% python3 -q
>>> import numpy as np
>>> np.set_printoptions(precision=4, suppress=True, linewidth=140, legacy="1.25")
>>> tidy = lambda a: np.round(a, 4) + 0
>>> ang = np.deg2rad(123)
>>> E = np.eye(3)
>>> E[np.ix_([1, 0], [1, 0])] = [[np.cos(ang), -np.sin(ang)], [np.sin(ang), np.cos(ang)]]
>>> tidy(E)
array([[-0.5446,  0.8387,  0.    ],
       [-0.8387, -0.5446,  0.    ],
       [ 0.    ,  0.    ,  1.    ]])
>>> q, r_ = np.linalg.qr(E)
>>> tidy(np.trace(q @ q.T))
3.0
>>> abs(r_[0, 0]), tidy(np.linalg.norm(E[:, 0]))
(1.0, 1.0)
>>> tidy(q @ r_)
array([[-0.5446,  0.8387,  0.    ],
       [-0.8387, -0.5446,  0.    ],
       [ 0.    ,  0.    ,  1.    ]])
>>> tidy(r_)
array([[ 1.,  0.,  0.],
       [ 0., -1.,  0.],
       [ 0.,  0.,  1.]])
>>> q.shape, r_.shape
((3, 3), (3, 3))
>>> M2 = np.array([[0, 3, 2], [2, 3, 2], [0, 3, 2]])
>>> np.linalg.matrix_rank(E @ M2)
2
>>> tidy(np.einsum("ij->j", E))
array([-1.3833,  0.294 ,  1.    ])
>>> proj = np.triu(np.array([[2, 1, -3], [0, 0, -2], [3, 0, -1]]), 1) + np.eye(3)
>>> M2 = proj @ E @ np.linalg.inv(proj)
>>> np.linalg.matrix_rank(M2)
3
>>> tidy(M2)
array([[-1.3833,  1.6773, -3.7952],
       [-0.8387,  0.294 , -3.9279],
       [ 0.    ,  0.    ,  1.    ]])
>>> tidy(np.trace(M2)), tidy(np.trace(E))
(-0.0893, -0.0893)
>>> K = np.loadtxt("dump.csv", delimiter=",")
>>> tidy(K)
array([[ 0.9545,  0.2273,  0.1364,  0.1364],
       [ 0.2273, -0.1364, -0.6818, -0.6818],
       [ 0.1364, -0.6818,  0.5909, -0.4091],
       [ 0.1364, -0.6818, -0.4091,  0.5909]])
>>> # equal to its transpose
>>> tidy(np.linalg.det(2 * K)), tidy(np.linalg.det(K))
(-16.0, -1.0)
>>> tidy(np.linalg.eigvals(K))
array([ 1., -1.,  1.,  1.])
>>> tidy(np.linalg.eigvals(K).sum().real)
2.0
>>> tidy(np.kron(np.eye(2, dtype=int), K))
array([[ 0.9545,  0.2273,  0.1364,  0.1364,  0.    ,  0.    ,  0.    ,  0.    ],
       [ 0.2273, -0.1364, -0.6818, -0.6818,  0.    ,  0.    ,  0.    ,  0.    ],
       [ 0.1364, -0.6818,  0.5909, -0.4091,  0.    ,  0.    ,  0.    ,  0.    ],
       [ 0.1364, -0.6818, -0.4091,  0.5909,  0.    ,  0.    ,  0.    ,  0.    ],
       [ 0.    ,  0.    ,  0.    ,  0.    ,  0.9545,  0.2273,  0.1364,  0.1364],
       [ 0.    ,  0.    ,  0.    ,  0.    ,  0.2273, -0.1364, -0.6818, -0.6818],
       [ 0.    ,  0.    ,  0.    ,  0.    ,  0.1364, -0.6818,  0.5909, -0.4091],
       [ 0.    ,  0.    ,  0.    ,  0.    ,  0.1364, -0.6818, -0.4091,  0.5909]])
>>> q, r_ = np.linalg.qr(K)
>>> q.shape, r_.shape
((4, 4), (4, 4))
>>> np.trace(q @ q.T)
4.0
>>> tidy(q)
array([[-0.9545,  0.2273, -0.1364,  0.1364],
       [-0.2273, -0.1364,  0.6818, -0.6818],
       [-0.1364, -0.6818, -0.5909, -0.4091],
       [-0.1364, -0.6818,  0.4091,  0.5909]])
>>> abs(r_[0, 0]), tidy(np.linalg.norm(K[:, 0]))
(1.0, 1.0)
>>> tidy(q @ r_)
array([[ 0.9545,  0.2273,  0.1364,  0.1364],
       [ 0.2273, -0.1364, -0.6818, -0.6818],
       [ 0.1364, -0.6818,  0.5909, -0.4091],
       [ 0.1364, -0.6818, -0.4091,  0.5909]])
>>> x0 = np.array([-1, 0, -1, 0])
>>> tidy(np.linalg.det(K))
-1.0
>>> tidy(K.T @ (K @ x0))
array([-1.,  0., -1.,  0.])
>>> tidy(np.abs(np.linalg.eigvals(K)))
array([1., 1., 1., 1.])
>>> [p for p in range(1, 25) if np.allclose(np.linalg.matrix_power(K, p), np.eye(4))]
[2, 4, 6, 8, 10, 12, 14, 16, 18, 20, 22, 24]
>>> 4 - np.linalg.matrix_rank(K - np.eye(4), tol=1e-8)
3
>>> tidy(np.linalg.inv(K))
array([[ 0.9545,  0.2273,  0.1364,  0.1364],
       [ 0.2273, -0.1364, -0.6818, -0.6818],
       [ 0.1364, -0.6818,  0.5909, -0.4091],
       [ 0.1364, -0.6818, -0.4091,  0.5909]])
>>> vals, evecs = np.linalg.eigh(K)
>>> tidy(evecs.T @ evecs)
array([[1., 0., 0., 0.],
       [0., 1., 0., 0.],
       [0., 0., 1., 0.],
       [0., 0., 0., 1.]])
>>> tidy(evecs.T @ K @ evecs)
array([[-1.,  0.,  0.,  0.],
       [ 0.,  1.,  0.,  0.],
       [ 0.,  0.,  1.,  0.],
       [ 0.,  0.,  0.,  1.]])
>>> tidy(np.linalg.eigvalsh(K @ K))
array([1., 1., 1., 1.])
>>> (vals > 1e-8).sum(), (vals < -1e-8).sum()
(3, 1)
>>> np.unique(vals.round(6) + 0, return_counts=True)[1]
array([1, 3])
>>> rng = np.random.default_rng(164116)
>>> ang = rng.uniform(0, 2 * np.pi, 18)
>>> q, _ = np.linalg.qr(np.array([[-0.1, 0.8], [1.6, -0.1], [2.3, -2.0]]))
>>> F = 20 * np.c_[np.cos(ang), np.sin(ang)] @ q.T
>>> tidy(F)
array([[  3.6399,  -7.4897, -18.1839],
       [  5.2378,  -4.9599, -18.6538],
       [ -6.8871,   1.9865,  18.6714],
       [ -9.3036, -17.6723,  -1.0638],
       [  1.5237,  13.8615,  14.3366],
       [ 11.3672,  14.3528,  -8.0489],
       [ 10.8641,   8.4271, -14.5243],
       [  3.4429,  -7.7812, -18.0997],
       [ 11.3608,  11.3219, -11.9477],
       [ 10.9968,  15.8663,  -5.2281],
       [ -7.9716, -17.8159,  -4.3642],
       [-10.8946, -16.1063,   4.6792],
       [ -7.0491, -17.6307,  -6.2822],
       [  9.5117,   3.9489, -17.1445],
       [ -2.1635,   9.5756,  17.4249],
       [  5.6388,  17.0416,   8.8198],
       [  0.7078, -11.4207, -16.4033],
       [-10.9341, -16.0181,   4.8855]])
>>> # looks like rank 2
>>> C2 = np.cov(F, rowvar=False)
>>> tidy(np.median(F, axis=0))
array([ 2.4833, -1.4867, -5.7552])
>>> C2.shape
(3, 3)
>>> tidy(F.std(axis=0))
array([ 7.9749, 12.814 , 12.4163])
>>> Uu, sigma, VT = np.linalg.svd(F)
>>> evecs = VT[:(sigma > 1e-8).sum()]
>>> x0 = F[5] + 2 * F[14] + rng.integers(2) * np.eye(3)[0]
>>> tidy(x0)
array([ 7.0401, 33.5039, 26.8009])
>>> tidy(np.linalg.norm(x0 - evecs.T @ evecs @ x0))
0.0
>>> tidy(evecs.T @ evecs)
array([[ 0.3278,  0.3712, -0.2874],
       [ 0.3712,  0.7951,  0.1587],
       [-0.2874,  0.1587,  0.8771]])
>>> np.linalg.matrix_rank(np.vstack([F, x0]))
2
>>> np.allclose(evecs.T @ evecs @ x0, x0)
True
>>> x0 = np.array([0, -2, -7])
>>> tidy(F @ np.eye(3)[0])
array([  3.6399,   5.2378,  -6.8871,  -9.3036,   1.5237,  11.3672,  10.8641,   3.4429,  11.3608,  10.9968,  -7.9716, -10.8946,  -7.0491,
         9.5117,  -2.1635,   5.6388,   0.7078, -10.9341])
>>> A = np.load("case6.npy")
>>> A
array([[ 5.,  0.,  0.,  0.],
       [ 0., -3., -4., -2.],
       [ 0.,  9.,  2., -7.],
       [ 0., -7., -2., -5.]])
>>> # 2 groups of indices that never mix
>>> M2 = A[0, 0] * A[1:] - np.outer(A[1:, 0], A[0])
>>> M2
array([[  0., -15., -20., -10.],
       [  0.,  45.,  10., -35.],
       [  0., -35., -10., -25.]])
>>> A[:, 0] / A[0, 0]
array([1., 0., 0., 0.])
>>> np.linalg.matrix_rank(M2), np.linalg.matrix_rank(A)
(3, 4)
>>> M2 = np.linalg.inv(A)
>>> tidy(A @ M2)
array([[1., 0., 0., 0.],
       [0., 1., 0., 0.],
       [0., 0., 1., 0.],
       [0., 0., 0., 1.]])
>>> tidy(np.linalg.cond(A))
4.6411
>>> tidy(M2)
array([[ 0.2   ,  0.    ,  0.    ,  0.    ],
       [ 0.    ,  0.0811,  0.0541, -0.1081],
       [ 0.    , -0.3176, -0.0034,  0.1318],
       [ 0.    ,  0.0135, -0.0743, -0.1014]])
>>> np.allclose(M2, A.T)
False
>>> tidy(np.linalg.det(A) * M2)
array([[-296.,    0.,    0.,    0.],
       [   0., -120.,  -80.,  160.],
       [   0.,  470.,    5., -195.],
       [   0.,  -20.,  110.,  150.]])
>>> (np.abs(M2) > 1e-9).astype(int)
array([[1, 0, 0, 0],
       [0, 1, 1, 1],
       [0, 1, 1, 1],
       [0, 1, 1, 1]])
>>> tidy(np.linalg.det(A) * np.linalg.det(M2))
1.0
